>>> import numpy as np
>>> import numpy.linalg as la
>>> np.set_printoptions(precision=2, suppress=True, linewidth=120, sign=" ")
>>> A = np.load("test9.npy")
>>> A
array([[-4,  2,  6,  4,  3],
       [-8,  3,  5,  8,  2],
       [-9,  0,  5,  9,  5],
       [-5,  3,  9,  5,  6],
       [-7,  6,  7,  7,  8]])
>>> u, g = A[0], A[1]
>>> u @ g
np.int64(106)
>>> p = (u @ g) / (u @ u) * u
>>> np.round((g - p) @ u, 2)
np.float64(-0.0)
>>> x0 = np.array([3, 3, 0, 2, 2])
>>> A @ x0
array([  8,   5,   1,  16,  27])
>>> print((A * x0).sum(axis=1))
[  8   5   1  16  27]
>>> U, sv, Vt = la.svd(A)
>>> vecs = Vt[:(sv > 1e-8).sum()]
>>> rng = np.random.default_rng(87)
>>> x0 = A[2] + 4 * A[0] + rng.integers(2) * np.eye(5)[0]
>>> print(x0)
[-24.   8.  29.  25.  17.]
>>> print(la.matrix_rank(np.vstack([A, x0])))
5
>>> np.allclose(vecs.T @ vecs @ x0, x0)
False
>>> np.round(vecs.T @ vecs, 2) + 0
array([[ 0.5,  0. ,  0. , -0.5,  0. ],
       [ 0. ,  1. ,  0. ,  0. ,  0. ],
       [ 0. ,  0. ,  1. ,  0. ,  0. ],
       [-0.5,  0. ,  0. ,  0.5,  0. ],
       [ 0. ,  0. ,  0. ,  0. ,  1. ]])
>>> arr = np.load("a.npy")
>>> arr
array([[ 1,  0,  0,  0,  0,  0,  0],
       [-4,  1,  0,  0,  0,  0,  0],
       [ 3, -3,  1,  0,  0,  0,  0],
       [-5, -4,  5,  1,  0,  0,  0],
       [ 1, -2,  1,  4,  1,  0,  0],
       [ 5,  5,  5,  1,  2,  1,  0],
       [ 4, -3, -5,  1,  4, -5,  1]])
>>> print(np.prod(np.diag(arr)), np.round(la.det(arr), 2))
1 1.0
>>> print(la.matrix_rank(arr - arr[0, 0] * np.eye(7)))
6
>>> C2 = arr.T @ arr
>>> np.diag(C2)
array([ 93,  64,  77,  19,  21,  26,   1])
>>> (arr @ arr.T).shape
(7, 7)
>>> W0 = np.load("mat.npy")
>>> W0
array([[ -5.05,   2.61,  -0.1 ,   0.07,  -6.47,  -7.05],
       [  1.63,   2.82,  -1.77,   2.18,  -2.98,  -2.77],
       [  1.59,   5.66,   9.65,  -2.26,   2.14,   3.06],
       [  7.86,  -7.97,   1.41,   1.39,  12.5 ,   5.36],
       [  1.99,   3.34,  -6.14,   1.27,   5.41,   4.36],
       [  1.91,   1.33,  -2.19,   2.11,   3.92,   9.22],
       [  2.29,   2.28,  -0.12,   0.81,   3.98,   4.74],
       [ -5.06,   9.2 ,  -2.41,  -1.04,  -5.93,   0.43],
       [  0.84,  -1.02,   4.24,   0.07,   9.15,   5.4 ],
       [  0.68,   5.39,  -2.4 ,   2.54,  -5.49,  -3.58],
       [ -0.38,   8.01,  -4.8 ,   3.06,   6.51,  10.53],
       [ -4.98,  -4.56,  -2.07,   1.42,  -2.28,  -6.04],
       [  0.41,   3.69,   4.53,  -3.16,  -3.56,  -3.93],
       [ -9.69,   0.76, -10.82,   3.46,   1.35,   5.56],
       [ -0.12,   1.39,  -1.15,   1.  ,  -0.26,   0.97],
       [ -8.47,  -0.73,   0.25,   0.41,  -5.  ,   3.14],
       [  1.33,   2.92,   0.44,  -3.82,  -4.34,  -8.81],
       [ -4.21,  -0.36,   0.81,   0.76,  -7.06,  -3.95],
       [  5.25,  -2.03,   1.04,   4.53,   8.  ,   4.54],
       [  7.47,  -3.56,   3.86,  -1.39,  -4.24,  -6.25],
       [  3.32,  -5.21,   4.25,  -3.99,  -3.16,  -8.89],
       [  6.06,  -1.12,   6.39,   0.28,   7.45,   3.77],
       [  6.01,   3.69,  13.06,  -6.4 ,   3.97,  -1.32],
       [-13.1 ,   2.04, -13.09,  -2.15,  -8.23,  -3.28],
       [ -2.09,  -5.84,  -8.83,   3.18,  10.17,  10.43],
       [  0.5 ,  -1.1 , -10.04,   4.43,   3.99,   3.72],
       [ -3.45,  -8.23,  -5.68,   1.32,   0.49,  -2.76],
       [  4.27,  -0.23,   8.12,  -2.27,   5.58,  -3.54],
       [ -2.02,  -1.43,  -0.82,   1.67,  -1.29,   1.25],
       [  4.6 ,   5.27,   7.63,  -1.48,   5.46,   5.52],
       [  5.48,   1.58,   5.56,  -2.54,   4.46,   0.74],
       [ -3.22,   7.35,  -3.71,   2.76,  -5.06,  -1.66]])
>>> labels = W0[:, 2] > np.median(W0[:, 2])
>>> u = W0[labels].mean(axis=0) - W0[~labels].mean(axis=0)
>>> labels.astype(int)
array([ 1,  0,  1,  1,  0,  0,  0,  0,  1,  0,  0,  0,  1,  0,  0,  1,  1,  1,  1,  1,  1,  1,  1,  0,  0,  0,  0,  1,
        0,  1,  1,  0])
>>> print(np.round((((W0 - W0.mean(axis=0)) @ u > 0) == labels).mean(), 2))
0.91
>>> np.argsort(-np.abs(u).round(6), kind="stable")
array([ 2,  0,  3,  5,  4,  1])
>>> C2 = np.cov(W0, rowvar=False)
>>> print(np.median(W0, axis=0))
[ 0.76  1.36 -0.11  0.79  0.92  0.85]
>>> np.argwhere(np.triu(np.abs(np.corrcoef(W0.T)) > 0.8, 1))
array([], shape=(0, 2), dtype=int64)
>>> C2.shape
(6, 6)
>>> np.polyfit(W0[:, 2], W0[:, 1], 1)
array([ 0.06,  0.82])
>>> print(np.corrcoef(W0.T))
[[ 1.   -0.12  0.66 -0.22  0.56  0.09]
 [-0.12  1.    0.08 -0.15 -0.28  0.06]
 [ 0.66  0.08  1.   -0.64  0.18 -0.19]
 [-0.22 -0.15 -0.64  1.    0.22  0.5 ]
 [ 0.56 -0.28  0.18  0.22  1.    0.73]
 [ 0.09  0.06 -0.19  0.5   0.73  1.  ]]
>>> print(la.eigvalsh(C2)[::-1])
[ 63.74  51.34  21.14   7.7    3.29   1.71]
>>> mat = np.load("layer11.npy")
>>> mat
array([[ -7.74,  -4.87, -12.52, -13.83, -14.68,  -9.28,  -2.01],
       [ -7.49,  -4.49, -11.6 , -12.73, -13.47,  -8.61,  -1.87],
       [ -7.46,  -4.44, -11.47, -12.57, -13.3 ,  -8.52,  -1.85],
       [ -7.19,  -4.06, -10.55, -11.46, -12.09,  -7.85,  -1.72],
       [ -6.5 ,  -3.23,  -8.42,  -8.93,  -9.32,  -6.34,  -1.42],
       [ -6.08,  -2.81,  -7.31,  -7.63,  -7.89,  -5.56,  -1.27],
       [ -5.83,  -2.59,  -6.7 ,  -6.92,  -7.11,  -5.14,  -1.2 ],
       [ -5.69,  -2.47,  -6.37,  -6.55,  -6.71,  -4.92,  -1.16],
       [ -5.18,  -2.11,  -5.33,  -5.37,  -5.41,  -4.22,  -1.04],
       [ -4.47,  -1.71,  -4.12,  -4.04,  -3.95,  -3.42,  -0.9 ],
       [ -3.16,  -1.2 ,  -2.48,  -2.34,  -2.1 ,  -2.32,  -0.72],
       [ -2.91,  -1.12,  -2.24,  -2.1 ,  -1.86,  -2.15,  -0.68],
       [ -2.8 ,  -1.09,  -2.14,  -2.01,  -1.76,  -2.08,  -0.67],
       [ -2.21,  -0.91,  -1.64,  -1.53,  -1.28,  -1.69,  -0.58],
       [ -1.91,  -0.82,  -1.41,  -1.32,  -1.08,  -1.5 ,  -0.53],
       [ -0.7 ,  -0.37,  -0.53,  -0.51,  -0.39,  -0.63,  -0.24],
       [ -0.59,  -0.31,  -0.45,  -0.43,  -0.33,  -0.54,  -0.21],
       [ -0.26,  -0.15,  -0.2 ,  -0.2 ,  -0.15,  -0.25,  -0.1 ],
       [ -0.12,  -0.07,  -0.1 ,  -0.1 ,  -0.07,  -0.12,  -0.05],
       [ -0.1 ,  -0.06,  -0.08,  -0.08,  -0.06,  -0.1 ,  -0.04],
       [  0.56,   0.37,   0.48,   0.49,   0.37,   0.61,   0.25],
       [  1.09,   0.81,   0.99,   1.05,   0.79,   1.31,   0.54],
       [  2.15,   2.  ,   2.32,   2.59,   1.97,   3.12,   1.31],
       [  2.35,   2.29,   2.64,   2.97,   2.27,   3.56,   1.49],
       [  4.22,   5.88,   6.62,   7.94,   6.38,   8.89,   3.72],
       [  4.5 ,   6.59,   7.41,   8.95,   7.24,   9.93,   4.15],
       [  5.58,   9.85,  11.11,  13.74,  11.38,  14.71,   6.1 ],
       [  5.8 ,  10.64,  12.02,  14.93,  12.42,  15.87,   6.58],
       [  6.08,  11.67,  13.2 ,  16.47,  13.78,  17.37,   7.18],
       [  6.67,  14.11,  16.04,  20.2 ,  17.08,  20.93,   8.61],
       [  6.92,  15.2 ,  17.32,  21.89,  18.59,  22.54,   9.25],
       [  7.02,  15.66,  17.86,  22.59,  19.22,  23.2 ,   9.51],
       [  9.29,  28.79,  33.61,  43.49,  38.18,  42.38,  17.05],
       [  9.6 ,  31.  ,  36.31,  47.08,  41.47,  45.61,  18.3 ]])
>>> r = la.matrix_rank(mat)
>>> r
np.int64(3)
>>> null = la.svd(mat)[2][r:].T
>>> [int(la.matrix_rank(np.delete(mat, i, axis=0))) for i in range(34)]
[3, 3, 3, 3, 3, 3, 3, 3, 3, 3, 3, 3, 3, 3, 3, 3, 3, 3, 3, 3, 3, 3, 3, 3, 3, 3, 3, 3, 3, 3, 3, 3, 3, 3]
>>> la.matrix_rank(mat.T @ mat), la.matrix_rank(mat @ mat.T)
(np.int64(3), np.int64(3))
